$ python -q
>>> import numpy as np
>>> from numpy import linalg as LA
>>> np.set_printoptions(precision=2, suppress=True, linewidth=160, floatmode="fixed")
>>> W0 = 0.9 ** np.abs(np.subtract.outer(np.arange(13), np.arange(13)))
>>> W0
array([[1.00, 0.90, 0.81, 0.73, 0.66, 0.59, 0.53, 0.48, 0.43, 0.39, 0.35, 0.31, 0.28],
       [0.90, 1.00, 0.90, 0.81, 0.73, 0.66, 0.59, 0.53, 0.48, 0.43, 0.39, 0.35, 0.31],
       [0.81, 0.90, 1.00, 0.90, 0.81, 0.73, 0.66, 0.59, 0.53, 0.48, 0.43, 0.39, 0.35],
       [0.73, 0.81, 0.90, 1.00, 0.90, 0.81, 0.73, 0.66, 0.59, 0.53, 0.48, 0.43, 0.39],
       [0.66, 0.73, 0.81, 0.90, 1.00, 0.90, 0.81, 0.73, 0.66, 0.59, 0.53, 0.48, 0.43],
       [0.59, 0.66, 0.73, 0.81, 0.90, 1.00, 0.90, 0.81, 0.73, 0.66, 0.59, 0.53, 0.48],
       [0.53, 0.59, 0.66, 0.73, 0.81, 0.90, 1.00, 0.90, 0.81, 0.73, 0.66, 0.59, 0.53],
       [0.48, 0.53, 0.59, 0.66, 0.73, 0.81, 0.90, 1.00, 0.90, 0.81, 0.73, 0.66, 0.59],
       [0.43, 0.48, 0.53, 0.59, 0.66, 0.73, 0.81, 0.90, 1.00, 0.90, 0.81, 0.73, 0.66],
       [0.39, 0.43, 0.48, 0.53, 0.59, 0.66, 0.73, 0.81, 0.90, 1.00, 0.90, 0.81, 0.73],
       [0.35, 0.39, 0.43, 0.48, 0.53, 0.59, 0.66, 0.73, 0.81, 0.90, 1.00, 0.90, 0.81],
       [0.31, 0.35, 0.39, 0.43, 0.48, 0.53, 0.59, 0.66, 0.73, 0.81, 0.90, 1.00, 0.90],
       [0.28, 0.31, 0.35, 0.39, 0.43, 0.48, 0.53, 0.59, 0.66, 0.73, 0.81, 0.90, 1.00]])
>>> B = LA.inv(W0)
>>> round(LA.det(W0) * LA.det(B), 2)
np.float64(1.0)
>>> rng = np.random.default_rng(78306)
>>> B = W0 + rng.integers(-2, 3, (13, 1)) @ rng.integers(-2, 3, (1, 13))
>>> B
array([[ 2.00,  1.90, -0.19,  0.73, -0.34,  0.59,  2.53,  1.48, -1.57,  2.39,  1.35,  1.31,  0.28],
       [-0.10,  0.00,  1.90,  0.81,  1.73,  0.66, -1.41, -0.47,  2.48, -1.57, -0.61, -0.65,  0.31],
       [ 2.81,  2.90, -1.00,  0.90, -1.19,  0.73,  4.66,  2.59, -3.47,  4.48,  2.43,  2.39,  0.35],
       [ 0.73,  0.81,  0.90,  1.00,  0.90,  0.81,  0.73,  0.66,  0.59,  0.53,  0.48,  0.43,  0.39],
       [ 1.66,  1.73, -0.19,  0.90,  0.00,  0.90,  2.81,  1.73, -1.34,  2.59,  1.53,  1.48,  0.43],
       [ 1.59,  1.66, -0.27,  0.81, -0.10,  1.00,  2.90,  1.81, -1.27,  2.66,  1.59,  1.53,  0.48],
       [ 2.53,  2.59, -1.34,  0.73, -1.19,  0.90,  5.00,  2.90, -3.19,  4.73,  2.66,  2.59,  0.53],
       [ 1.48,  1.53, -0.41,  0.66, -0.27,  0.81,  2.90,  2.00, -1.10,  2.81,  1.73,  1.66,  0.59],
       [-0.57, -0.52,  1.53,  0.59,  1.66,  0.73, -1.19, -0.10,  3.00, -1.10, -0.19, -0.27,  0.66],
       [ 2.39,  2.43, -1.52,  0.53, -1.41,  0.66,  4.73,  2.81, -3.10,  5.00,  2.90,  2.81,  0.73],
       [-1.65, -1.61,  2.43,  0.48,  2.53,  0.59, -3.34, -1.27,  4.81, -3.10, -1.00, -1.10,  0.81],
       [ 0.31,  0.35,  0.39,  0.43,  0.48,  0.53,  0.59,  0.66,  0.73,  0.81,  0.90,  1.00,  0.90],
       [ 0.28,  0.31,  0.35,  0.39,  0.43,  0.48,  0.53,  0.59,  0.66,  0.73,  0.81,  0.90,  1.00]])
>>> np.abs(B - W0).sum(axis=1)
array([13.00, 13.00, 26.00,  0.00, 13.00, 13.00, 26.00, 13.00, 13.00, 26.00, 26.00,  0.00,  0.00])
>>> LA.matrix_rank(B - W0, tol=1e-8)
np.int64(1)
>>> np.round(LA.svd(B - W0, compute_uv=False), 2) + 0
array([20.45,  0.00,  0.00,  0.00,  0.00,  0.00,  0.00,  0.00,  0.00,  0.00,  0.00,  0.00,  0.00])
>>> B = W0 / np.sqrt((W0 ** 2).mean(axis=1, keepdims=True))
>>> LA.matrix_rank(W0 - W0.mean(axis=1, keepdims=True))
np.int64(12)
>>> f = np.array([8, 9, 0, 8, 3, 7, 2, 7, 7, 3, 9, 3, 0])
>>> B = W0 + np.outer(f, np.eye(13)[4])
>>> np.round(LA.det(B) / LA.det(W0), 2), round(1 + LA.solve(W0, f)[4], 2)
(np.float64(-41.47), np.float64(-41.47))
